$ python -q
>>> import numpy as np
>>> from numpy import linalg as LA
>>> np.set_printoptions(suppress=True, linewidth=160)
>>> data = np.load("block3.npy")
>>> print(data)
[[0.5 0.5]
 [0.3 0.7]]
>>> ev, evecs = LA.eig(data)
>>> print(np.round(data @ evecs[:, 0] - ev[0] * evecs[:, 0], 1) + 0)
[0. 0.]
>>> round(np.prod(ev), 1)
np.float64(0.2)
>>> print(np.round(np.sort(LA.eigvals(data @ data)), 1) + 0)
[0. 1.]
>>> np.round(np.sort(LA.eigvals(data.T)), 1)
array([0.2, 1. ])
>>> np.round(np.sort(LA.eigvals(LA.inv(data))), 1)
array([1., 5.])
>>> w1 = np.array([[0, -2, -1, -2, -3, -1], [2, -2, 3, 3, 0, -3]])
>>> b = np.array([-6, 8, 8, -3, 5, 9])
>>> act = np.maximum(data @ w1 + b, 0)
>>> (act > 0).mean(axis=0)
array([0., 1., 1., 0., 1., 1.])
>>> print(LA.matrix_rank(act))
2
>>> Z = np.array([[5, 3, -1],
...     [3, -2, -3],
...     [-4, 0, 0],
...     [0, 0, -1],
...     [4, -2, -4],
...     [0, 3, 2]])
>>> w1 @ Z
array([[-14,   7,  18],
       [ -8,   1,  -5]])
>>> (act @ Z).round(6).argmax(axis=1)
array([1, 1])
>>> vec = np.array([1, 0])
>>> rhs = data @ vec
>>> rhs
array([0.5, 0.3])
>>> print(np.round(LA.solve(data, data[:, 0]), 1))
[1. 0.]
>>> np.round(LA.solve(data.T, data[0]), 1)
array([1., 0.])
>>> q, evecs = LA.qr(data[:, :1])[0], LA.qr(data[:, 1:])[0]
>>> sv = LA.svd(q.T @ evecs, compute_uv=False)
>>> round(LA.norm(q @ q.T - evecs @ evecs.T, 2), 1)
np.float64(0.4)
>>> (sv > 0.9).sum()
np.int64(1)
>>> Y = np.array([[-3]])
>>> Z = np.array([[-1, 3], [0, 5]])
>>> F = np.block([[Y, np.array([[0, 2]])], [np.zeros((2, 1)), Z]])
>>> F
array([[-3.,  0.,  2.],
       [ 0., -1.,  3.],
       [ 0.,  0.,  5.]])
>>> vec = np.array([0, 5, 2])
>>> rhs = F @ vec
>>> rhs
array([ 4.,  1., 10.])
>>> np.round(LA.solve(F, 5 * rhs), 1)
array([-0., 25., 10.])
>>> np.round(LA.solve(F.T, F[1]), 1) + 0
array([0., 1., 0.])
>>> Y = np.array([[-5, 6, 6], [5, 9, 8]])
>>> Z = np.kron(Y, F)
>>> np.round(LA.norm(Z, 2), 1), np.round(LA.norm(Y, 2) * LA.norm(F, 2), 1)
(np.float64(92.9), np.float64(92.9))
>>> np.abs(F).max()
np.float64(5.0)
>>> print(F.sum(axis=0))
[-3. -1. 10.]
>>> LA.matrix_rank(F)
np.int64(3)
>>> F - F[0]
array([[ 0.,  0.,  0.],
       [ 3., -1.,  1.],
       [ 3.,  0.,  3.]])
>>> print(F.shape)
(3, 3)
>>> np.round(LA.svd(F, compute_uv=False), 1)
array([6.3, 2.8, 0.9])
>>> np.unravel_index(np.abs(F).argmax(), F.shape)
(np.int64(2), np.int64(2))
>>> np.count_nonzero(F)
np.int64(5)
>>> np.round(F.mean(axis=0), 1)
array([-1. , -0.3,  3.3])
>>> Y = F / LA.norm(F, axis=1, keepdims=True)
>>> gram = Y @ Y.T
>>> gram.round(1)
array([[1. , 0.5, 0.6],
       [0.5, 1. , 0.9],
       [0.6, 0.9, 1. ]])
>>> (gram - 2 * np.eye(3)).round(6).argmax(axis=1)
array([2, 2, 1])
>>> print(np.argwhere(np.triu(np.abs(gram) > 0.95, 1)))
[]
>>> rng = np.random.default_rng(149)
>>> labels = rng.integers(0, 3, 4)
>>> feats = np.array([[4, -2, 7, -4], [-2, -9, -5, -6], [3, 3, -1, -2], [-9, 1, -8, -1]]) * (labels[:, None] == labels)
>>> feats
array([[ 4, -2,  0, -4],
       [-2, -9,  0, -6],
       [ 0,  0, -1,  0],
       [-9,  1,  0, -1]])
>>> f, r1 = feats[2], feats[1]
>>> f @ f
np.int64(1)
>>> print(f @ r1)
0
>>> pr = (f @ r1) / (f @ f) * f
>>> r1 - pr
array([-2., -9.,  0., -6.])
>>> (r1 - pr) @ f
np.float64(0.0)
>>> vec = np.array([3, -1, -2, -2])
>>> h1 = np.maximum(feats @ vec, 0)
>>> feats.T @ h1
array([  58, -179,   -2, -178])
>>> h1
array([22, 15,  2,  0])
>>> np.maximum(feats @ (3 * vec), 0)
array([66, 45,  6,  0])
>>> np.round(np.tanh(feats @ vec), 1)
array([ 1.,  1.,  1., -1.])
>>> print(np.flatnonzero(h1 > 1e-9))
[0 1 2]
>>> print(np.maximum(feats @ vec, 0) - np.maximum(-feats @ vec, 0))
[ 22  15   2 -26]
>>> print(round(LA.eigvals(feats).sum().real, 1))
-7.0
>>> np.einsum("ij,ji->", feats, feats)
np.int64(167)
>>> print(np.round(LA.eigvals(feats), 1))
[ 7.6 -3.9 -9.6 -1. ]
>>> round(LA.det(feats[::-1]), 1)
np.float64(-288.0)
>>> print(round(LA.det(feats.T), 1))
-288.0
>>> print(np.kron(np.eye(2, dtype=int), feats))
[[ 4 -2  0 -4  0  0  0  0]
 [-2 -9  0 -6  0  0  0  0]
 [ 0  0 -1  0  0  0  0  0]
 [-9  1  0 -1  0  0  0  0]
 [ 0  0  0  0  4 -2  0 -4]
 [ 0  0  0  0 -2 -9  0 -6]
 [ 0  0  0  0  0  0 -1  0]
 [ 0  0  0  0 -9  1  0 -1]]
>>> labels = rng.permutation(4)
>>> labels
array([3, 2, 0, 1])
>>> Y = feats[labels][:, labels]
>>> round(LA.det(Y), 1), round(float(LA.det(feats[labels])), 1)
(np.float64(-288.0), 288.0)
>>> print(Y)
[[-1  0 -9  1]
 [ 0 -1  0  0]
 [-4  0  4 -2]
 [-6  0 -2 -9]]
>>> print(np.diag(Y))
[-1 -1  4 -9]
>>> np.trace(Y)
np.int64(-7)
>>> Y @ Y
array([[ 31,   0, -29,   8],
       [  0,   1,   0,   0],
       [  0,   0,  56,   6],
       [ 68,   0,  64,  79]])
>>> print((Y - Y.T) / 2)
[[ 0.   0.  -2.5  3.5]
 [ 0.   0.   0.   0. ]
 [ 2.5  0.   0.   0. ]
 [-3.5  0.   0.   0. ]]
>>> np.allclose(Y, Y.T)
False
>>> LA.matrix_power(Y, 4)
array([[ 1505,     0, -2011,   706],
       [    0,     1,     0,     0],
       [  408,     0,  3520,   810],
       [ 7480,     0,  6668,  7169]])
>>> np.trace(Y)
np.int64(-7)
>>> M = np.load("out3.npy")
>>> M.round(1)
array([[-1. , -0.3, -0.1],
       [ 0.2, -0.4, -0.9],
       [ 0.2, -0.9,  0.4]])
>>> f = np.array([6, -3, 6])
>>> np.round(np.array([np.convolve(row, f, "same") for row in M]), 1)
array([[ 1.2, -5.5, -1.3],
       [-2.9, -3. ,  0.4],
       [-5.9,  6.4, -6.6]])
>>> np.round(np.convolve(M[0], f), 1)
array([-5.7,  1.2, -5.5, -1.3, -0.6])
>>> print(np.round(np.cross(M[0, :3], M[2, :3]), 1))
[-0.2  0.4  0.9]
>>> vec = np.array([-3, 1, -1])
>>> np.round(LA.norm(vec), 1), np.round(LA.norm(M @ vec), 1)
(np.float64(3.3), np.float64(3.3))
>>> round(float(LA.det(M)), 1)
1.0
>>> np.round(np.sort(np.abs(np.degrees(np.angle(LA.eigvals(M))))), 1)
array([  0. , 163.3, 163.3])
>>> labels = rng.permutation(3)
>>> labels
array([0, 1, 2])
>>> Y = M[labels][:, labels]
>>> np.allclose(Y, M)
True
>>> print(Y.round(1))
[[-1.  -0.3 -0.1]
 [ 0.2 -0.4 -0.9]
 [ 0.2 -0.9  0.4]]
>>> print(np.round(np.sort(np.abs(LA.eigvals(Y))), 1))
[1. 1. 1.]
>>> f = np.array([5, 0, 5])
>>> Y = M + np.outer(f, np.eye(3)[1])
>>> Y.round(1)
array([[-1. ,  4.7, -0.1],
       [ 0.2, -0.4, -0.9],
       [ 0.2,  4.1,  0.4]])
>>> np.round(LA.det(Y) / LA.det(M), 1), round(float(1 + LA.solve(M, f)[1]), 1)
(np.float64(-4.8), -4.8)
>>> Y = LA.inv(F)
>>> print(np.round(LA.inv(Y), 1))
[[-3. -0.  2.]
 [-0. -1.  3.]
 [ 0.  0.  5.]]
>>> print(np.round(LA.det(F) * Y, 1))
[[ -5.  -0.   2.]
 [ -0. -15.   9.]
 [  0.   0.   3.]]
>>> np.round(F @ Y, 1) + 0
array([[1., 0., 0.],
       [0., 1., 0.],
       [0., 0., 1.]])
>>> Y.round(1)
array([[-0.3, -0. ,  0.1],
       [-0. , -1. ,  0.6],
       [ 0. ,  0. ,  0.2]])
>>> print(round(LA.cond(F), 1))
7.4
>>> (np.abs(Y) > 1e-9).astype(int)
array([[1, 0, 1],
       [0, 1, 1],
       [0, 0, 1]])
